In [1]: import numpy as np

In [2]: np.set_printoptions(suppress=True, linewidth=200)

In [3]: tidy = lambda a: np.round(a, 2) + 0

In [4]: rng = np.random.default_rng(951400)

In [5]: M = (rng.random((3, 3)) < 0.3) + np.eye(3)

In [6]: M /= M.sum(axis=1, keepdims=True)

In [7]: tidy(M)
Out[7]: 
array([[0.67, 0.  , 0.33],
       [0.5 , 0.5 , 0.  ],
       [0.5 , 0.  , 0.5 ]])

In [8]: tidy(np.poly(M))
Out[8]: array([ 1.  , -1.67,  0.75, -0.08])

In [9]: tidy(np.linalg.eigvals(M))
Out[9]: array([0.5 , 1.  , 0.17])

In [10]: tidy(np.linalg.det(M.T))
Out[10]: np.float64(0.08)

In [11]: tidy(np.einsum("ii->", M))
Out[11]: np.float64(1.67)

In [12]: E = rng.normal(size=(27, 4)) + 20 * np.array([-1, -2, -2, 1])

In [13]: tidy(E)
Out[13]: 
array([[-19.37, -40.13, -41.35,  19.74],
       [-18.71, -39.85, -39.74,  20.19],
       [-19.64, -38.36, -39.64,  20.46],
       [-20.23, -40.21, -39.98,  19.31],
       [-22.19, -39.87, -40.49,  18.04],
       [-19.57, -41.49, -39.27,  19.47],
       [-22.  , -40.41, -40.73,  22.03],
       [-20.14, -38.63, -38.59,  19.6 ],
       [-21.2 , -39.56, -41.25,  20.79],
       [-19.74, -40.52, -40.44,  19.14],
       [-18.65, -38.14, -40.53,  19.06],
       [-19.83, -39.91, -40.09,  20.5 ],
       [-18.7 , -39.88, -41.01,  19.58],
       [-19.41, -40.27, -39.79,  21.04],
       [-16.82, -39.61, -41.58,  20.83],
       [-20.06, -39.5 , -38.93,  19.79],
       [-19.29, -40.71, -41.4 ,  21.1 ],
       [-20.4 , -40.03, -41.16,  20.63],
       [-18.78, -39.15, -40.42,  20.23],
       [-21.44, -37.66, -38.61,  20.18],
       [-21.33, -41.5 , -41.07,  19.87],
       [-20.59, -37.57, -40.65,  19.01],
       [-21.33, -37.55, -40.68,  19.5 ],
       [-18.83, -40.09, -40.54,  19.88],
       [-20.45, -38.79, -39.27,  19.32],
       [-20.7 , -40.25, -40.86,  19.56],
       [-20.25, -39.79, -40.1 ,  17.65]])

In [14]: cent = E[[3, 21]].astype(float)

In [15]: for _ in range(4):
    ...:     labels = np.linalg.norm(E[:, None] - cent, axis=-1).argmin(axis=1)
    ...:     cent = np.array([E[labels == j].mean(axis=0) for j in range(2)])
    ...: 

In [16]: labels
Out[16]: array([0, 0, 1, 0, 0, 0, 0, 1, 0, 0, 1, 0, 0, 0, 0, 1, 0, 0, 0, 1, 0, 1, 1, 0, 1, 0, 0])

In [17]: tidy(cent[1] - cent[0])
Out[17]: array([-0.43,  1.9 ,  0.98, -0.36])

In [18]: np.abs(cent[1] - cent[0]).argmax()
Out[18]: np.int64(1)

In [19]: Ac = E - E.mean(axis=0)

In [20]: vecs = np.linalg.svd(Ac)[2][:1]

In [21]: other = Ac - Ac @ vecs.T @ vecs

In [22]: tidy(np.diag(vecs.T @ vecs))
Out[22]: array([0.58, 0.22, 0.1 , 0.1 ])

In [23]: tidy(other.std(axis=0))
Out[23]: array([0.69, 0.88, 0.73, 0.82])

In [24]: tidy((Ac @ vecs.T).std(axis=0))
Out[24]: array([1.25])

In [25]: labels = E[:, 0] > np.median(E[:, 0])

In [26]: f = E[labels].mean(axis=0) - E[~labels].mean(axis=0)

In [27]: ((E - E.mean(axis=0)) @ f > 0).astype(int)
Out[27]: array([1, 1, 1, 0, 0, 1, 0, 0, 0, 1, 1, 1, 1, 1, 1, 0, 1, 0, 1, 0, 0, 0, 0, 1, 0, 0, 0])

In [28]: labels.astype(int)
Out[28]: array([1, 1, 1, 0, 0, 1, 0, 0, 0, 1, 1, 1, 1, 1, 1, 0, 1, 0, 1, 0, 0, 0, 0, 1, 0, 0, 0])

In [29]: np.argsort(-np.abs(f).round(6), kind="stable")
Out[29]: array([0, 1, 3, 2])

In [30]: other = E / np.linalg.norm(E, axis=1, keepdims=True)

In [31]: cov = other @ other.T

In [32]: tidy(np.linalg.norm(other, axis=1))
Out[32]: array([1., 1., 1., 1., 1., 1., 1., 1., 1., 1., 1., 1., 1., 1., 1., 1., 1., 1., 1., 1., 1., 1., 1., 1., 1., 1., 1.])

In [33]: tidy(cov[12])
Out[33]: array([1., 1., 1., 1., 1., 1., 1., 1., 1., 1., 1., 1., 1., 1., 1., 1., 1., 1., 1., 1., 1., 1., 1., 1., 1., 1., 1.])

In [34]: (cov - 2 * np.eye(27)).round(6).argmax(axis=1)
Out[34]: array([12, 16, 17, 20, 26,  9, 19, 15, 17,  3,  0, 17,  0, 11, 18,  7, 18,  2, 16,  6,  3, 22, 21, 12,  7,  3,  9])

In [35]: tidy(np.degrees(np.arccos(np.clip(cov[12, 2], -1, 1))))
Out[35]: np.float64(1.88)

In [36]: cov = np.cov(E, rowvar=False)

In [37]: np.argwhere(np.triu(np.abs(np.corrcoef(E.T)) > 0.8, 1))
Out[37]: array([], shape=(0, 2), dtype=int64)

In [38]: tidy(np.polyfit(E[:, 0], E[:, 2], 1))
Out[38]: array([ -0.11, -42.43])

In [39]: tidy(cov)
Out[39]: 
array([[ 1.42, -0.1 , -0.15,  0.15],
       [-0.1 ,  1.15,  0.27, -0.17],
       [-0.15,  0.27,  0.72, -0.15],
       [ 0.15, -0.17, -0.15,  0.86]])

In [40]: np.argsort(-E.std(axis=0).round(6), kind="stable")
Out[40]: array([0, 1, 3, 2])

In [41]: tidy(E.std(axis=0))
Out[41]: array([1.17, 1.05, 0.83, 0.91])

In [42]: tidy(np.median(E, axis=0))
Out[42]: array([-20.06, -39.87, -40.49,  19.79])

In [43]: tidy(np.linalg.eigvalsh(cov)[::-1])
Out[43]: array([1.61, 1.2 , 0.77, 0.57])

In [44]: arr = np.diag(np.array([1, -3, 3])) + 4 * np.eye(3, k=1) + 4 * np.eye(3, k=-1)

In [45]: arr
Out[45]: 
array([[ 1.,  4.,  0.],
       [ 4., -3.,  4.],
       [ 0.,  4.,  3.]])

In [46]: other = arr / np.sqrt((arr ** 2).mean(axis=1, keepdims=True))

In [47]: tidy(np.linalg.norm(other, axis=1))
Out[47]: array([1.73, 1.73, 1.73])

In [48]: np.linalg.matrix_rank(arr - arr.mean(axis=1, keepdims=True))
Out[48]: np.int64(2)

In [49]: tidy(other[0])
Out[49]: array([0.42, 1.68, 0.  ])

In [50]: mat = np.load("mat.npy")

In [51]: mat
Out[51]: 
array([[42,  1, 21, 14],
       [42,  1, 37, 16],
       [32,  1,  1,  9],
       [16,  1, 33,  9],
       [14,  1, 13,  6],
       [44,  1, 25, 15],
       [42,  1, 13, 13],
       [22,  1, 29, 10],
       [44,  1, 25, 15],
       [34,  1, 29, 13],
       [34,  1,  5, 10],
       [32,  1, 17, 11],
       [38,  1, 13, 12],
       [14,  1, 13,  6],
       [20,  1, 17,  8],
       [36,  1, 33, 14],
       [30,  1, 29, 12],
       [22,  1,  5,  7],
       [24,  1,  1,  7],
       [20,  1, 25,  9],
       [16,  1,  9,  6],
       [30,  1,  5,  9],
       [36,  1,  1, 10],
       [46,  1, 37, 17],
       [26,  1, 13,  9],
       [22,  1, 29, 10],
       [18,  1, 21,  8]])

In [52]: # rows and columns are dependent

In [53]: left, sig, VT = np.linalg.svd(mat)

In [54]: tidy(sig)
Out[54]: array([198.74,  51.23,   2.07,   0.  ])

In [55]: other = left[:, :3] @ np.diag(sig[:3]) @ VT[:3]

In [56]: np.linalg.matrix_rank(mat, rtol=0.05)
Out[56]: np.int64(2)

In [57]: tidy(np.abs(mat - other).max())
Out[57]: np.float64(0.0)

In [58]: np.linalg.matrix_rank(other)
Out[58]: np.int64(3)

In [59]: tidy(np.linalg.norm(mat - other, 2)), tidy(sig[3])
Out[59]: (np.float64(0.0), np.float64(0.0))

In [60]: other = mat[0, 0] * mat[1:] - np.outer(mat[1:, 0], mat[0])

In [61]: other
Out[61]: 
array([[   0,    0,  672,   84],
       [   0,   10, -630,  -70],
       [   0,   26, 1050,  154],
       [   0,   28,  252,   56],
       [   0,   -2,  126,   14],
       [   0,    0, -336,  -42],
       [   0,   20,  756,  112],
       [   0,   -2,  126,   14],
       [   0,    8,  504,   70],
       [   0,    8, -504,  -56],
       [   0,   10,   42,   14],
       [   0,    4, -252,  -28],
       [   0,   28,  252,   56],
       [   0,   22,  294,   56],
       [   0,    6,  630,   84],
       [   0,   12,  588,   84],
       [   0,   20, -252,  -14],
       [   0,   18, -462,  -42],
       [   0,   22,  630,   98],
       [   0,   26,   42,   28],
       [   0,   12, -420,  -42],
       [   0,    6, -714,  -84],
       [   0,   -4,  588,   70],
       [   0,   16,    0,   14],
       [   0,   20,  756,  112],
       [   0,   24,  504,   84]])

In [62]: np.linalg.matrix_rank(other), np.linalg.matrix_rank(mat)
Out[62]: (np.int64(2), np.int64(3))

In [63]: tidy(mat[:, 0] / mat[0, 0])
Out[63]: array([1.  , 1.  , 0.76, 0.38, 0.33, 1.05, 1.  , 0.52, 1.05, 0.81, 0.81, 0.76, 0.9 , 0.33, 0.48, 0.86, 0.71, 0.52, 0.57, 0.48, 0.38, 0.71, 0.86, 1.1 , 0.62, 0.52, 0.43])

In [64]: f, r1 = mat[1], mat[20]

In [65]: f @ r1
Out[65]: np.int64(1102)

In [66]: pr = (f @ r1) / (f @ f) * f

In [67]: tidy(r1 - pr)
Out[67]: array([ 2.35,  0.67, -3.03,  0.8 ])

In [68]: np.linalg.matrix_rank(np.outer(f, r1))
Out[68]: np.int64(1)

In [69]: np.outer(f, r1)
Out[69]: 
array([[672,  42, 378, 252],
       [ 16,   1,   9,   6],
       [592,  37, 333, 222],
       [256,  16, 144,  96]])

In [70]: tidy(pr)
Out[70]: array([13.65,  0.33, 12.03,  5.2 ])

In [71]: left, sig, VT = np.linalg.svd(mat)

In [72]: vecs = VT[:(sig > 1e-8).sum()]

In [73]: x = mat[21] + -1 * mat[13] + rng.integers(2) * np.eye(4)[1]

In [74]: x
Out[74]: array([16.,  0., -8.,  3.])

In [75]: np.allclose(vecs.T @ vecs @ x, x)
Out[75]: True

In [76]: tidy(np.linalg.norm(x - vecs.T @ vecs @ x))
Out[76]: np.float64(0.0)
